$ python3 -q
>>> import numpy as np
>>> import numpy.linalg as la
>>> np.set_printoptions(suppress=True, linewidth=200)
>>> tidy = lambda a: np.round(a, 2) + 0
>>> E = np.load("arr.npy")
>>> print(E)
[[1.   0.2  0.04]
 [0.2  1.   0.2 ]
 [0.04 0.2  1.  ]]
>>> vec = np.array([4, -3, 9])
>>> rhs = E @ vec
>>> print(tidy(rhs))
[ 3.76 -0.4   8.56]
>>> print(tidy(la.solve(E, rhs)))
[ 4. -3.  9.]
>>> vec = np.ones(3)
>>> for _ in range(6):
...     vec = E @ vec
...     vec /= la.norm(vec)
...     print(round(vec @ E @ vec, 2))
... 
1.3
1.3
1.3
1.3
1.3
1.3
>>> print(tidy(vec))
[0.52 0.68 0.52]
>>> print(tidy(la.eigvalsh(E)[-1]))
1.3
>>> M2 = la.inv(E)
>>> print(tidy(la.slogdet(E)[0]))
1.0
>>> print(tidy(la.det(E) * M2))
[[ 0.96 -0.19  0.  ]
 [-0.19  1.   -0.19]
 [ 0.   -0.19  0.96]]
>>> print((np.abs(M2) > 1e-9).astype(int))
[[1 1 0]
 [1 1 1]
 [0 1 1]]
>>> print(tidy(la.cond(E)))
1.77
>>> print(np.allclose(M2, E.T))
False
>>> vec = np.array([5, -5, 2])
>>> rhs = E @ vec
>>> c, lr = np.zeros(3), 1 / la.norm(E, 2) ** 2
>>> for i in range(10):
...     c -= lr * E.T @ (E @ c - rhs)
...     if i % 2 == 0: print(i, round(la.norm(E @ c - rhs), 2))
... 
0 3.65
2 1.65
4 0.76
6 0.35
8 0.16
>>> print(tidy(c))
[ 4.93 -4.89  1.93]
>>> print(tidy(la.cond(E)))
1.77
>>> M2 = E / la.norm(E, axis=1, keepdims=True)
>>> G = M2 @ M2.T
>>> print(tidy(G[0]))
[1.   0.38 0.12]
>>> print(tidy(la.norm(M2, axis=1)))
[1. 1. 1.]
>>> print(tidy(np.degrees(np.arccos(np.clip(G[0, 1], -1, 1)))))
67.38
>>> mat = np.array([[0, 2, -4], [0, 0, 2], [0, 0, 0]])
>>> vec = np.array([1, 1, 1])
>>> h1 = np.maximum(mat @ vec, 0)
>>> print(np.maximum(mat @ (3 * vec), 0))
[0 6 0]
>>> print(h1)
[0 2 0]
>>> print(tidy(np.tanh(mat @ vec)))
[-0.96  0.96  0.  ]
>>> print(mat.T @ h1)
[0 0 4]
>>> print(np.unique(mat.round(6), axis=0).shape)
(3, 3)
>>> print(tidy(np.trace(la.pinv(mat) @ mat)))
2.0
>>> print(np.abs(np.diag(la.qr(mat)[1])) > 1e-9)
[False False False]
>>> print(np.allclose(mat[:-1].T @ la.lstsq(mat[:-1].T, mat[-1])[0], mat[-1]))
True
>>> print(tidy(mat @ la.pinv(mat) @ mat))
[[ 0.  2. -4.]
 [ 0.  0.  2.]
 [ 0.  0.  0.]]
>>> rng = np.random.default_rng(43350)
>>> M2 = mat + rng.integers(-2, 3, (3, 2)) @ rng.integers(-2, 3, (2, 3))
>>> print(M2)
[[ 2  3 -5]
 [-2 -3  2]
 [ 0 -4 -2]]
>>> print(tidy(la.svd(M2 - mat, compute_uv=False)))
[5.52 2.93 0.  ]
>>> print(np.abs(M2 - mat).sum(axis=1))
[4 5 6]
>>> print(M2 - mat)
[[ 2  1 -1]
 [-2 -3  0]
 [ 0 -4 -2]]
>>> U, sig, Vh = la.svd(mat)
>>> evecs = Vh[:(sig > 1e-8).sum()]
>>> vec = mat[2] + -2 * mat[1] + rng.integers(2) * np.eye(3)[1]
>>> print(vec)
[ 0.  1. -4.]
>>> print(np.allclose(evecs.T @ evecs @ vec, vec))
True
>>> print(tidy(evecs.T @ evecs))
[[0. 0. 0.]
 [0. 1. 0.]
 [0. 0. 1.]]
>>> print(tidy(la.norm(vec - evecs.T @ evecs @ vec)))
0.0
>>> rank = la.matrix_rank(mat)
>>> print(rank)
2
>>> ns = la.svd(mat)[2][rank:].T
>>> print(np.allclose(mat @ ns, 0))
True
>>> print(mat @ ns)
[[0.]
 [0.]
 [0.]]
>>> print([int(la.matrix_rank(mat[:i])) for i in range(1, len(mat) + 1)])
[1, 2, 2]
>>> print([int(la.matrix_rank(mat[:, :j + 1])) for j in range(3)])
[0, 1, 2]
>>> print(ns @ ns.T)
[[1. 0. 0.]
 [0. 0. 0.]
 [0. 0. 0.]]
>>> print(ns[:, 0] / ns[np.abs(ns[:, 0]).round(6).argmax(), 0])
[ 1. -0. -0.]
>>> print(ns.shape)
(3, 1)
>>> m1 = np.array([[-1, -3, -3, -1, -2],
...     [2, 3, 0, 2, -3],
...     [3, 0, 3, -2, -1],
...     [-1, -1, -1, -2, 1]])
>>> m1[-1] = m1[0] + 5 * m1[1]
>>> print(m1)
[[ -1  -3  -3  -1  -2]
 [  2   3   0   2  -3]
 [  3   0   3  -2  -1]
 [  9  12  -3   9 -17]]
>>> # looks like rank 3
>>> print(la.lstsq(m1[:-1].T, m1[-1])[2])
3
>>> print(tidy(np.trace(la.pinv(m1) @ m1)))
3.0
>>> print(np.allclose(m1[:-1].T @ la.lstsq(m1[:-1].T, m1[-1])[0], m1[-1]))
True
>>> print(tidy(m1 @ la.pinv(m1) @ m1))
[[ -1.  -3.  -3.  -1.  -2.]
 [  2.   3.   0.   2.  -3.]
 [  3.   0.   3.  -2.  -1.]
 [  9.  12.  -3.   9. -17.]]
>>> print(m1[2] @ m1[3])
17
>>> print(tidy(la.norm(m1, 1)), tidy(la.norm(m1, np.inf)))
23.0 50.0
>>> print(tidy(la.norm(m1, 2)))
25.1
>>> print(tidy(la.norm(m1[2], 1)), tidy(la.norm(m1[2], np.inf)))
9.0 3.0
>>> print(tidy(la.norm(m1) ** 2 / la.norm(m1, 2) ** 2))
1.07
>>> print(np.trace(E))
3.0
>>> print(np.allclose(E, E.T))
True
>>> print(tidy(la.norm(m1, 2) / la.norm(m1)))
0.96
>>> print([round(float(x), 2) for x in la.svd(m1, compute_uv=False)[:3]])
[25.1, 5.61, 3.96]
>>> U, sig, Vh = la.svd(m1)
>>> print(tidy(sig))
[25.1   5.61  3.96  0.  ]
>>> M2 = U[:, :3] @ np.diag(sig[:3]) @ Vh[:3]
>>> print(tidy(np.abs(m1 - M2).max()))
0.0
>>> print(la.matrix_rank(M2))
3
>>> print(tidy(la.norm(m1 - M2) / la.norm(m1)))
0.0
>>> A = np.array([[161.09, 41.3, -58.61, 120.5],
...     [160.56, 41.28, -59.67, 120.81],
...     [159.61, 38.42, -60.0, 120.31],
...     [161.64, 40.74, -58.97, 120.08],
...     [159.85, 37.64, -57.45, 117.61],
...     [160.64, 38.05, -60.14, 120.16],
...     [159.67, 39.19, -58.38, 121.82],
...     [159.86, 40.11, -60.44, 119.01],
...     [159.65, 39.63, -60.41, 121.71],
...     [160.57, 39.08, -61.59, 120.81],
...     [158.87, 40.46, -60.62, 119.61],
...     [158.77, 40.53, -60.17, 119.28]])
>>> cen = A - A.mean(axis=0)
>>> U, sig, Vh = la.svd(cen, full_matrices=False)
>>> print(tidy(cen.mean(axis=0)))
[0. 0. 0. 0.]
>>> print(tidy(Vh[0] * np.sign(Vh[0, np.abs(Vh[0]).argmax()])))
[ 0.11  0.64 -0.44  0.62]
>>> print((np.sign(U[:, 0]) == np.sign(U[0, 0])).astype(int))
[1 1 0 1 0 0 1 0 1 1 1 1]
>>> print(np.abs(Vh[0]).argmax())
1
>>> print(tidy(np.abs(Vh[-1])))
[0.85 0.12 0.4  0.32]
>>> print(tidy((sig ** 2).sum() ** 2 / (sig ** 4).sum()))
3.39
>>> print(np.searchsorted(np.cumsum(sig ** 2) / (sig ** 2).sum(), 0.9) + 1)
4
>>> print(la.matrix_rank(cen))
4
